% python3 -q
>>> import numpy as np
>>> import numpy.linalg as la
>>> np.set_printoptions(suppress=True, linewidth=160)
>>> rd = lambda a: np.round(a, 1) + 0
>>> E = np.loadtxt("m.csv", delimiter=",")
>>> E
array([[-0.9,  0.7, -1. ,  0.7],
       [ 0.7, -0.5,  0.7, -0.3],
       [-0.9,  0.8, -0.9,  0.5],
       [ 0.9, -0.8, -0.5,  0.6],
       [ 0.9, -0.7,  1. , -0.9],
       [-0.4,  0.3,  0.2, -0.2],
       [ 0.9, -0.9, -0.8,  0.8],
       [ 0. , -0.1, -0.9,  0.7],
       [ 0.9, -0.9,  0. ,  0.4],
       [-0.1,  0. , -0.4,  0.2],
       [ 0. ,  0.5,  1. , -1. ],
       [-1. ,  1. ,  1. , -1. ],
       [ 1. , -0.7,  1. , -1. ],
       [ 0.1,  0.3,  1. , -0.9],
       [-1. ,  0.9, -0.3, -0.2],
       [ 0. ,  0. , -0.2,  0.1],
       [-1. ,  1. , -0.9,  0.3],
       [-0.3, -0.1, -1. ,  0.9],
       [-0.4,  0.3,  0.2, -0.2]])
>>> Xs = (E - E.mean(axis=0)) / E.std(axis=0)
>>> np.argwhere(np.abs(Xs) > 2)
array([], shape=(0, 2), dtype=int64)
>>> rd(Xs.std(axis=0))
array([1., 1., 1., 1.])
>>> b = la.lstsq(np.delete(Xs, 2, axis=1), Xs[:, 2])[0]
>>> rd(1 - np.var(Xs[:, 2] - np.delete(Xs, 2, axis=1) @ b))
np.float64(1.0)
>>> x = np.array([-5, -4, 2, 2])
>>> rhs = E @ x
>>> rd(la.solve(E.T @ E, E.T @ rhs))
array([-5., -4.,  2.,  2.])
>>> rd(la.pinv(E) @ E)
array([[1., 0., 0., 0.],
       [0., 1., 0., 0.],
       [0., 0., 1., 0.],
       [0., 0., 0., 1.]])
>>> rd(la.lstsq(E, rhs)[0])
array([-5., -4.,  2.,  2.])
>>> rng = np.random.default_rng(557)
>>> rhs = rhs + 0.1 * rng.normal(size=19)
>>> rd(rhs)
array([ 1.2, -0.7,  0.4, -1. , -1.6,  0.7, -0.9,  0.1, -0.2,  0.1, -2.1,  1. , -2.1, -1.6,  0.4, -0.2, -0.2,  1.8,  0.7])
>>> b, *_ = la.lstsq(E, rhs)
>>> rd(E.T @ (rhs - E @ b))
array([0., 0., 0., 0.])
>>> rd(la.norm(rhs - E @ b))
np.float64(0.3)
>>> A2 = np.c_[E[:, :2] @ np.array([[2, 2], [-3, 0]]), np.array([3, -2, 0, 2, 0, 1, -1, -2, -1, -1, -2, -1, 2, -2, 1, -1, 2, -1, 3])]
>>> rd(A2)
array([[-3.9, -1.8,  3. ],
       [ 2.9,  1.4, -2. ],
       [-4.2, -1.8,  0. ],
       [ 4.2,  1.8,  2. ],
       [ 3.9,  1.8,  0. ],
       [-1.7, -0.8,  1. ],
       [ 4.5,  1.8, -1. ],
       [ 0.3,  0. , -2. ],
       [ 4.5,  1.8, -1. ],
       [-0.2, -0.2, -1. ],
       [-1.5,  0. , -2. ],
       [-5. , -2. , -1. ],
       [ 4.1,  2. ,  2. ],
       [-0.7,  0.2, -2. ],
       [-4.7, -2. ,  1. ],
       [ 0. ,  0. , -1. ],
       [-5. , -2. ,  2. ],
       [-0.3, -0.6, -1. ],
       [-1.7, -0.8,  3. ]])
>>> rd(la.norm(la.qr(E)[0].T @ A2, axis=0) ** 2 / ((A2 ** 2).sum(axis=0) + 1e-12))
array([1. , 1. , 0.2])
>>> rd(la.norm(A2 - E @ la.lstsq(E, A2)[0], axis=0))
array([0. , 0. , 6.6])
>>> labels = E[:, 2] > np.median(E[:, 2])
>>> f = E[labels].mean(axis=0) - E[~labels].mean(axis=0)
>>> labels.astype(int)
array([0, 1, 0, 0, 1, 1, 0, 0, 1, 0, 1, 1, 1, 1, 0, 0, 0, 0, 1])
>>> (((E - E.mean(axis=0)) @ f > 0) == labels).mean()
np.float64(1.0)
>>> rd(f)
array([ 0.4, -0.2,  1.4, -1. ])
